>>> import numpy as np
>>> np.set_printoptions(precision=2, suppress=True, linewidth=160, floatmode="fixed")
>>> def rnd(a):
...     return np.round(a, 2) + 0
... 
>>> data = np.array([[-2, 0, 0, 0, 0, 0, 0, 0],
...     [-1, -1, 0, 0, 0, 0, 0, 0],
...     [3, -3, -2, 0, 0, 0, 0, 0],
...     [1, -1, 0, -3, 0, 0, 0, 0],
...     [3, 3, 1, 1, -1, 0, 0, 0],
...     [-3, -1, 2, -2, 1, 2, 0, 0],
...     [2, 2, 3, 3, 1, -1, -3, 0],
...     [3, 0, -1, -3, 1, -1, 0, -1]])
>>> # triangular
>>> A2 = data / np.sqrt((data ** 2).mean(axis=1, keepdims=True))
>>> print(np.linalg.matrix_rank(data - data.mean(axis=1, keepdims=True)))
7
>>> rng = np.random.default_rng(5783)
>>> A2 = data + rng.integers(-2, 3, (8, 6)) @ rng.integers(-2, 3, (6, 8))
>>> print(A2)
[[ -6   6   4   6  -3  13   2   4]
 [ 10   3  -2   3   4  -2   1  -7]
 [ -2  -2   1   0   3 -12   1  -5]
 [ -4   5   7  -7 -13  14   2   3]
 [  1  -1  -3   7   5   4   0   8]
 [ -8   0   9  -6  -3  -2  -6 -12]
 [ 14  -1  -1  -3   0  -2  -6  -6]
 [ -7  -3   3 -11  -5  -3   4   5]]
>>> print(np.abs(A2 - data).sum(axis=1))
[42 34 30 54 34 43 36 43]
>>> print(A2 - data)
[[ -4   6   4   6  -3  13   2   4]
 [ 11   4  -2   3   4  -2   1  -7]
 [ -5   1   3   0   3 -12   1  -5]
 [ -5   6   7  -4 -13  14   2   3]
 [ -2  -4  -4   6   6   4   0   8]
 [ -5   1   7  -4  -4  -4  -6 -12]
 [ 12  -3  -4  -6  -1  -1  -3  -6]
 [-10  -3   4  -8  -6  -2   4   6]]
>>> print(rnd(np.linalg.svd(A2 - data, compute_uv=False)))
[31.23 24.07 20.59 14.59  8.32  1.73  0.00  0.00]
>>> vec = np.array([-1, 0, 2, -2, -2, 2, 0, -2])
>>> rhs = data @ vec
>>> print(rhs)
[ 2  1 -7  5 -1 13 -6 -1]
>>> print(rnd(np.linalg.solve(data, rhs + data[:, 4])))
[-1.00  0.00  2.00 -2.00 -1.00  2.00  0.00 -2.00]
>>> print(rnd(np.linalg.solve(data, rhs)))
[-1.00  0.00  2.00 -2.00 -2.00  2.00  0.00 -2.00]
>>> O, evecs = np.linalg.qr(data[:, :4])[0], np.linalg.qr(data[:, 4:])[0]
>>> s = np.linalg.svd(O.T @ evecs, compute_uv=False)
>>> print(rnd(np.degrees(np.arccos(s.clip(0, 1)))))
[ 7.22 17.71 39.52 72.69]
>>> print(rnd(s))
[0.99 0.95 0.77 0.30]
>>> W2 = 10 * np.array([[2.1, -1.2, 0.3, -0.3, 0.6, 2.1, 0.8, -0.9, -0.1, 1.0, 0.5, 0.7, -0.1],
...     [0.6, 1.6, -0.7, 1.3, 1.4, -1.7, 0.1, -1.4, 0.4, -0.3, -1.0, -1.0, 0.6],
...     [0.0, -0.8, -1.4, -2.3, 0.4, 0.9, -1.5, -0.6, 0.4, 2.3, 0.6, 0.8, -1.5]])
>>> z = rng.integers(0, 3, 39)
>>> X = W2[z] + rng.normal(size=(39, 13))
>>> print(rnd(X))
[[ -1.07  -7.62 -14.33 -22.29   4.35   9.35 -14.55  -4.05   4.56  24.38   6.54   7.08 -16.17]
 [ 21.08 -12.46   2.27  -4.73   5.75  20.90   7.77  -9.89  -0.19  11.38   5.30   5.89  -2.17]
 [  6.74  15.00  -5.65  13.60  15.29 -16.41   0.97 -13.89   5.70  -3.57 -11.13  -9.79   4.55]
 [ 22.32 -11.17   3.64  -3.25   6.14  20.20   7.64  -9.02  -0.75   9.31   4.66   6.47  -1.83]
 [ -0.59  -8.83 -14.63 -23.87   3.57   9.40 -14.43  -6.91   5.46  23.33   6.71   9.26 -14.00]
 [ -1.14  -7.54 -10.14 -22.20   2.61  10.00 -13.60  -5.78   4.94  22.44   6.49   8.11 -14.80]
 [ 20.97 -12.32   3.59  -2.32   6.57  20.61   7.21  -8.82  -0.87   8.68   5.88   7.08  -1.00]
 [ 18.66 -14.77   2.97  -3.54   5.83  22.35   5.45  -8.03  -1.25  10.16   4.14   7.71  -0.94]
 [  1.30  -7.03 -14.75 -23.70   3.40  10.29 -16.69  -6.06   4.20  23.84   5.03   7.27 -16.23]
 [ -0.39  -6.54 -14.45 -22.76   3.65   9.86 -13.14  -5.67   5.00  23.10   6.66   8.39 -16.90]
 [ 19.42 -11.73   3.51  -1.48   6.13  20.59   7.71  -7.59  -1.10   9.28   2.15   8.77   0.10]
 [  5.62  17.43  -7.44  12.82  12.97 -16.51   0.71 -14.58   3.15  -3.10 -11.31  -9.30   5.40]
 [ -1.33  -7.13 -13.91 -23.42   4.73   8.16 -15.35  -7.31   4.03  22.81   5.00   8.37 -15.31]
 [  0.50  -7.87 -13.44 -23.83   2.50  10.70 -14.89  -5.53   4.17  23.58   6.87   9.36 -14.61]
 [ -0.97  -6.51 -14.41 -22.72   4.14   8.81 -15.09  -4.97   3.94  22.67   4.28   8.57 -13.85]
 [ 19.68 -13.25   4.62  -3.77   5.11  21.35   8.51  -9.60  -0.79  12.01   4.80   5.43  -0.59]
 [  6.09  15.29  -7.34  14.32  14.83 -17.13   2.63 -14.75   2.52  -3.14 -11.77  -8.52   4.56]
 [ 19.37 -11.69   3.00  -5.09   4.49  20.17   8.47  -7.55  -2.24  10.18   5.47   6.60  -1.81]
 [  0.52  -8.82 -13.10 -22.59   3.42   8.31 -15.70  -5.04   5.12  22.90   6.63   6.94 -13.34]
 [  5.18  16.17  -6.92  12.77  13.40 -17.89   3.36 -13.98   4.45  -3.19  -9.67  -8.80   6.35]
 [  5.46  16.51  -6.39  13.11  13.97 -16.27   2.17 -13.77   1.91  -3.72 -10.34  -9.54   5.24]
 [  6.03  15.16  -7.55  14.57  12.98 -15.74   0.59 -13.78   5.80  -2.20 -11.10 -10.53   6.49]
 [  0.06  -9.51 -14.36 -22.43   3.70  10.04 -16.27  -4.74   5.59  24.43   3.44   8.23 -15.12]
 [ 20.02 -12.27   3.40  -2.06   5.91  21.24   9.02  -9.15  -1.51  11.19   7.19   4.86  -0.61]
 [ 19.50 -12.46   3.13  -2.99   6.91  20.46   8.37  -6.59  -1.68  10.12   5.74   5.97  -0.53]
 [  6.47  15.52  -7.70  12.61  12.27 -17.68   1.87 -14.49   5.16  -5.05 -10.90 -12.11   6.92]
 [ 20.66 -12.07   3.05  -2.66   5.27  22.40   7.91  -9.21  -2.08   9.02   5.50   7.14  -1.42]
 [  6.93  15.53  -5.36  13.82  15.63 -17.14   0.57 -12.97   4.20  -2.59  -9.94  -8.51   5.23]
 [  6.23  15.39  -9.76  13.50  14.93 -16.93   1.70 -14.34   3.64  -2.00  -9.39  -8.99   6.01]
 [ 18.96 -10.44   3.66  -2.82   4.52  20.69   9.28  -6.67  -1.48   9.30   3.74   8.32   0.21]
 [ 21.23 -11.45   3.66  -4.51   5.52  19.70   8.35  -8.32   0.60   9.74   3.69   7.26  -0.48]
 [ 18.93 -13.84   2.03  -2.88   5.77  20.80   7.39  -8.46  -2.25  10.23   3.40   7.27  -0.48]
 [  5.97  16.06  -7.07  14.19  14.31 -15.93   0.41 -13.41   4.06  -2.41  -9.91 -11.42   5.94]
 [ 22.01 -11.64   3.93  -4.08   6.69  19.64   9.25 -10.88  -0.17   9.03   5.30   8.33   0.03]
 [ 20.12 -11.97   2.91  -3.92   7.01  19.77   9.31  -8.87  -2.19   9.32   4.19   7.04  -1.79]
 [  0.06  -8.98 -13.94 -22.81   4.00   9.30 -13.91  -5.35   1.44  21.39   6.41   7.55 -14.11]
 [ 20.35 -12.83   2.88  -3.12   6.52  21.68   7.86  -8.95   0.00   9.25   4.66   9.98  -3.93]
 [ 23.09 -11.87   4.36  -2.91   5.28  20.57   9.33  -9.05  -2.69  12.00   5.82   7.52  -3.46]
 [ 20.58 -12.43   2.91  -1.98   7.87  19.71   9.32  -9.90   0.43  10.09   6.18   7.80  -0.09]]
>>> left, s, VT = np.linalg.svd(X)
>>> print(rnd(s))
[189.11 124.26 101.99   8.11   7.85   6.89   6.45   6.13   5.25   4.56   4.50   4.13   3.28]
>>> print(np.argmax(s[:-1] / (s[1:] + 1e-6)) + 1)
3
>>> A2 = left[:, :3] @ np.diag(s[:3]) @ VT[:3]
>>> print(np.linalg.matrix_rank(X, rtol=0.05))
3
>>> print(np.linalg.matrix_rank(A2))
3
>>> print(rnd(np.linalg.norm(X - A2, 2)), rnd(s[3]))
8.11 8.11
>>> Xs = X - X.mean(axis=0)
>>> left, s, VT = np.linalg.svd(Xs, full_matrices=False)
>>> print(np.abs(left[:, 0]).argmax())
25
>>> print(rnd(np.abs(VT[-1])))
[0.11 0.37 0.03 0.38 0.61 0.46 0.09 0.01 0.06 0.04 0.17 0.21 0.20]
>>> vec = np.array([-1, 1, 1, 1, -3, 0, 2, 3, 3, -2, 1, 3, -2])
>>> print((X @ vec).argmax())
29
>>> print(np.linalg.norm(X @ vec) <= np.linalg.norm(X, 2) * np.linalg.norm(vec) + 1e-9)
True
>>> print(np.sign((X @ vec).round(6)))
[-1.00 -1.00 -1.00 -1.00 -1.00 -1.00 -1.00 -1.00 -1.00 -1.00 -1.00 -1.00 -1.00 -1.00 -1.00 -1.00 -1.00 -1.00 -1.00 -1.00 -1.00 -1.00 -1.00 -1.00 -1.00 -1.00
 -1.00 -1.00 -1.00 -1.00 -1.00 -1.00 -1.00 -1.00 -1.00 -1.00 -1.00 -1.00 -1.00]
>>> A2 = np.c_[X[:, :3] @ np.array([[0, -1, 1], [-2, -1, 0], [1, 2, 1]]), np.array([9, -7, -2, 7, 3, -6, -2, 0, 5, 3, -1, -9, -4, -4, -6, 7, -8, 7, -9, -8, 5, -3, -8, 4, -4, -3, 7, 0, -1, -5, -1, -3, -6, -9, -9, 6, -1, -7, 2])]
>>> print(rnd(A2))
[[  0.91 -19.97 -15.40   9.00]
 [ 27.18  -4.09  23.35  -7.00]
 [-35.65 -33.04   1.09  -2.00]
 [ 25.98  -3.87  25.96   7.00]
 [  3.03 -19.84 -15.22   3.00]
 [  4.94 -11.59 -11.28  -6.00]
 [ 28.22  -1.48  24.55  -2.00]
 [ 32.50   2.04  21.62   0.00]
 [ -0.68 -23.77 -13.44   5.00]
 [ -1.37 -21.96 -14.84   3.00]
 [ 26.97  -0.67  22.93  -1.00]
 [-42.31 -37.94  -1.82  -9.00]
 [  0.35 -19.36 -15.24  -4.00]
 [  2.29 -19.51 -12.94  -4.00]
 [ -1.38 -21.33 -15.37  -6.00]
 [ 31.11   2.80  24.29   7.00]
 [-37.92 -36.05  -1.25  -8.00]
 [ 26.37  -1.69  22.37   7.00]
 [  4.54 -17.91 -12.58  -9.00]
 [-39.25 -35.19  -1.73  -8.00]
 [-39.42 -34.75  -0.93   5.00]
 [-37.87 -36.28  -1.52  -3.00]
 [  4.66 -19.27 -14.31  -8.00]
 [ 27.93  -0.96  23.42   4.00]
 [ 28.04  -0.79  22.63  -4.00]
 [-38.74 -37.39  -1.23  -3.00]
 [ 27.19  -2.49  23.71   7.00]
 [-36.42 -33.17   1.57   0.00]
 [-40.53 -41.14  -3.52  -1.00]
 [ 24.54  -1.20  22.62  -5.00]
 [ 26.55  -2.46  24.89  -1.00]
 [ 29.71  -1.03  20.96  -3.00]
 [-39.19 -36.17  -1.11  -6.00]
 [ 27.21  -2.51  25.94  -9.00]
 [ 26.85  -2.33  23.02  -9.00]
 [  4.03 -18.94 -13.88   6.00]
 [ 28.54  -1.75  23.23  -1.00]
 [ 28.10  -2.51  27.45  -7.00]
 [ 27.78  -2.32  23.49   2.00]]
>>> print(rnd(np.linalg.norm(A2 - X @ np.linalg.lstsq(X, A2)[0], axis=0)))
[ 0.00  0.00  0.00 28.80]
>>> F = np.loadtxt("x.csv", delimiter=",")
>>> print(F)
[[ 0.00  0.00  0.00  0.00  0.00  0.00  0.00  0.00  0.00  0.00  0.00  0.00  0.00  0.00  0.00  0.00]
 [ 0.00 -2.00  0.00  0.00  0.00  0.00  0.00  0.00  0.00  0.00  0.00  0.00  0.00  0.00  0.00  0.00]
 [ 0.00  0.00  0.00  0.00  0.00  0.00  0.00  0.00  0.00  0.00  0.00  0.00  0.00  0.00  0.00  0.00]
 [ 0.00  0.00  0.00  1.00  0.00  0.00  0.00  0.00  0.00  0.00  0.00  0.00  0.00  0.00  0.00  0.00]
 [ 0.00  0.00  0.00  0.00  2.00  0.00  0.00  0.00  0.00  0.00  0.00  0.00  0.00  0.00  0.00  0.00]
 [ 0.00  0.00  0.00  0.00  0.00 -1.00  0.00  0.00  0.00  0.00  0.00  0.00  0.00  0.00  0.00  0.00]
 [ 0.00  0.00  0.00  0.00  0.00  0.00  2.00  0.00  0.00  0.00  0.00  0.00  0.00  0.00  0.00  0.00]
 [ 0.00  0.00  0.00  0.00  0.00  0.00  0.00  1.00  0.00  0.00  0.00  0.00  0.00  0.00  0.00  0.00]
 [ 0.00  0.00  0.00  0.00  0.00  0.00  0.00  0.00 -2.00  0.00  0.00  0.00  0.00  0.00  0.00  0.00]
 [ 0.00  0.00  0.00  0.00  0.00  0.00  0.00  0.00  0.00  0.00  0.00  0.00  0.00  0.00  0.00  0.00]
 [ 0.00  0.00  0.00  0.00  0.00  0.00  0.00  0.00  0.00  0.00  1.00  0.00  0.00  0.00  0.00  0.00]
 [ 0.00  0.00  0.00  0.00  0.00  0.00  0.00  0.00  0.00  0.00  0.00  0.00  0.00  0.00  0.00  0.00]
 [ 0.00  0.00  0.00  0.00  0.00  0.00  0.00  0.00  0.00  0.00  0.00  0.00  2.00  0.00  0.00  0.00]
 [ 0.00  0.00  0.00  0.00  0.00  0.00  0.00  0.00  0.00  0.00  0.00  0.00  0.00 -2.00  0.00  0.00]
 [ 0.00  0.00  0.00  0.00  0.00  0.00  0.00  0.00  0.00  0.00  0.00  0.00  0.00  0.00  0.00  0.00]
 [ 0.00  0.00  0.00  0.00  0.00  0.00  0.00  0.00  0.00  0.00  0.00  0.00  0.00  0.00  0.00  1.00]]
>>> evals, evecs = np.linalg.eigh(F)
>>> print(np.unique(evals.round(6) + 0, return_counts=True)[1])
[3 1 5 4 3]
>>> print(np.linalg.cond(F) > 100)
True
>>> print(rnd(np.linalg.eigvalsh(F).min()))
-2.0
>>> print(np.all(np.linalg.eigvalsh(F) > 0))
False
>>> print([round(float(np.linalg.det(F[:i, :i])), 2) + 0 for i in range(1, 17)])
[0.0, 0.0, 0.0, 0.0, 0.0, 0.0, 0.0, 0.0, 0.0, 0.0, 0.0, 0.0, 0.0, 0.0, 0.0, 0.0]
>>> u = np.array([1, 2, 1, 2, 2])
>>> A = 2 * np.eye(5) + np.outer(u, u)
>>> print(A)
[[3.00 2.00 1.00 2.00 2.00]
 [2.00 6.00 2.00 4.00 4.00]
 [1.00 2.00 3.00 2.00 2.00]
 [2.00 4.00 2.00 6.00 4.00]
 [2.00 4.00 2.00 4.00 6.00]]
>>> vec = np.ones(5)
>>> for _ in range(5):
...     vec = A @ vec
...     vec /= np.linalg.norm(vec)
...     print(round(vec @ A @ vec, 2))
... 
15.98
16.0
16.0
16.0
16.0
>>> print(rnd(vec))
[0.27 0.53 0.27 0.53 0.53]
